$ python -q
>>> import numpy as np
>>> from numpy import linalg as LA
>>> np.set_printoptions(precision=2, suppress=True, linewidth=140, legacy="1.25")
>>> feats = np.loadtxt("run11.csv", delimiter=",")
>>> feats
array([[-11.11,   1.37,  -0.65],
       [ -9.82,   1.19,  -0.32],
       [ -9.39,   1.13,  -0.22],
       [ -6.72,   0.75,   0.38],
       [ -6.13,   0.66,   0.5 ],
       [ -0.05,  -0.21,   0.36],
       [ -0.01,  -0.15,   0.21],
       [  0.  ,  -0.11,   0.14],
       [  0.  ,   0.11,  -0.09],
       [  0.07,   0.44,  -0.19],
       [  0.14,   0.57,  -0.17],
       [  0.24,   0.73,  -0.13],
       [  1.67,   1.83,   0.78],
       [  3.85,   2.79,   2.23],
       [  4.07,   2.87,   2.37],
       [  7.16,   3.87,   4.39],
       [  7.26,   3.9 ,   4.45],
       [ 13.68,   5.5 ,   8.54]])
>>> other = np.c_[feats[:, :1] @ np.array([[-2]]), np.array([0, 1, 0, -2, -2, -1, 0, 1, 0, -1, 1, 1, -2, 0, 1, -1, -1, -2])]
>>> other
array([[ 22.22,   0.  ],
       [ 19.64,   1.  ],
       [ 18.78,   0.  ],
       [ 13.44,  -2.  ],
       [ 12.26,  -2.  ],
       [  0.1 ,  -1.  ],
       [  0.02,   0.  ],
       [  0.  ,   1.  ],
       [  0.  ,   0.  ],
       [ -0.14,  -1.  ],
       [ -0.28,   1.  ],
       [ -0.48,   1.  ],
       [ -3.34,  -2.  ],
       [ -7.7 ,   0.  ],
       [ -8.14,   1.  ],
       [-14.32,  -1.  ],
       [-14.52,  -1.  ],
       [-27.36,  -2.  ]])
>>> np.round(LA.norm(other - feats @ LA.lstsq(feats, other)[0], axis=0), 2) + 0
array([0.  , 4.07])
>>> np.round(LA.lstsq(feats, other[:, 0])[0], 2) + 0
array([-2.,  0.,  0.])
>>> Xc = feats - feats.mean(axis=0)
>>> vecs = LA.svd(Xc)[2][:2]
>>> other = Xc - Xc @ vecs.T @ vecs
>>> np.diag(vecs.T @ vecs)
array([0.99, 0.44, 0.57])
>>> Z = feats[[17, 14]].astype(float)
>>> for _ in range(5):
...     lab = LA.norm(feats[:, None] - Z, axis=-1).argmin(axis=1)
...     Z = np.array([feats[lab == j].mean(axis=0) for j in range(2)])
... 
>>> lab
array([1, 1, 1, 1, 1, 1, 1, 1, 1, 1, 1, 1, 1, 0, 0, 0, 0, 0])
>>> np.abs(Z[1] - Z[0]).argmax()
0
>>> np.bincount(lab)
array([ 5, 13])
>>> Z
array([[ 7.2 ,  3.79,  4.4 ],
       [-3.16,  0.64,  0.05]])
>>> data = np.load("data.npy")
>>> data
array([[ 0.28,  0.16, -2.09, -2.13],
       [-2.48,  1.59, -0.5 ,  0.29],
       [ 1.65,  2.46, -0.05,  0.45],
       [-0.28,  0.6 ,  2.09, -2.05]])
>>> vec = np.array([1, 3, -3, -2])
>>> target = data @ vec
>>> coef, lr = np.zeros(4), 1 / LA.norm(data, 2) ** 2
>>> for i in range(250):
...     coef -= lr * data.T @ (data @ coef - target)
...     if i % 50 == 0: print(i, round(LA.norm(data @ coef - target), 2))
... 
0 0.0
50 0.0
100 0.0
150 0.0
200 0.0
>>> coef
array([ 1.,  3., -3., -2.])
>>> W0 = np.load("dump.npy")
>>> W0
array([[ 0.2 ,  0.18, -0.88,  0.09],
       [-0.21, -0.53, -0.54,  1.13],
       [-0.16,  1.44, -3.08,  0.55],
       [ 0.78,  0.24,  0.64, -1.6 ]])
>>> np.trace(W0)
-5.01
>>> np.round(np.abs(LA.eigvals(W0)).max(), 2)
2.53
>>> round(LA.det(W0), 2)
-0.0
>>> Uu, sv, Vh = LA.svd(W0)
>>> sv.round(2) + 0
array([3.71, 2.05, 0.51, 0.  ])
>>> np.argmax(sv[:-1] / (sv[1:] + 1e-6)) + 1
3
>>> other = Uu[:, :3] @ np.diag(sv[:3]) @ Vh[:3]
>>> round(float(LA.norm(W0 - other) / LA.norm(W0)), 2)
0.0
>>> LA.matrix_rank(other)
3
>>> round(float(LA.norm(W0 - other, 2)), 2), np.round(sv[3], 2)
(0.0, 0.0)
>>> LA.matrix_rank(W0, rtol=0.05)
3
>>> np.round(np.abs(W0 - other).max(), 2)
0.0
>>> rng = np.random.default_rng(64)
>>> lab = rng.permutation(4)
>>> lab
array([0, 3, 1, 2])
>>> other = W0[lab][:, lab]
>>> round(LA.det(other), 2), round(float(LA.det(W0[lab])), 2)
(-0.0, -0.0)
>>> np.allclose(other, W0)
False
>>> other
array([[ 0.2 ,  0.09,  0.18, -0.88],
       [ 0.78, -1.6 ,  0.24,  0.64],
       [-0.21,  1.13, -0.53, -0.54],
       [-0.16,  0.55,  1.44, -3.08]])
>>> other = np.array([[1, -2, -2]])
>>> arr = other.T @ other
>>> arr
array([[ 1, -2, -2],
       [-2,  4,  4],
       [-2,  4,  4]])
>>> r = LA.matrix_rank(arr)
>>> r
1
>>> null = LA.svd(arr)[2][r:].T
>>> null @ null.T
array([[ 0.89,  0.22,  0.22],
       [ 0.22,  0.56, -0.44],
       [ 0.22, -0.44,  0.56]])
>>> null.shape
(3, 2)
>>> [int(LA.matrix_rank(np.delete(arr, i, axis=0))) for i in range(3)]
[1, 1, 1]
>>> LA.matrix_rank(arr.T @ arr), LA.matrix_rank(arr @ arr.T)
(1, 1)
>>> th = np.radians(120)
>>> r_ = np.eye(3)
>>> r_[2, 2] = r_[0, 0] = np.cos(th)
>>> r_[2, 0], r_[0, 2] = -np.sin(th), np.sin(th)
>>> r_
array([[-0.5 ,  0.  ,  0.87],
       [ 0.  ,  1.  ,  0.  ],
       [-0.87,  0.  , -0.5 ]])
>>> other = arr @ r_.T
>>> np.allclose(LA.norm(arr, axis=1), LA.norm(other, axis=1))
True
>>> np.allclose(arr @ arr.T, other @ other.T)
True
>>> other
array([[-2.23, -2.  ,  0.13],
       [ 4.46,  4.  , -0.27],
       [ 4.46,  4.  , -0.27]])
>>> LA.svd(arr, compute_uv=False), LA.svd(other, compute_uv=False)
(array([9., 0., 0.]), array([9., 0., 0.]))
>>> np.abs(other - arr).max(axis=0)
array([6.46, 0.  , 4.27])
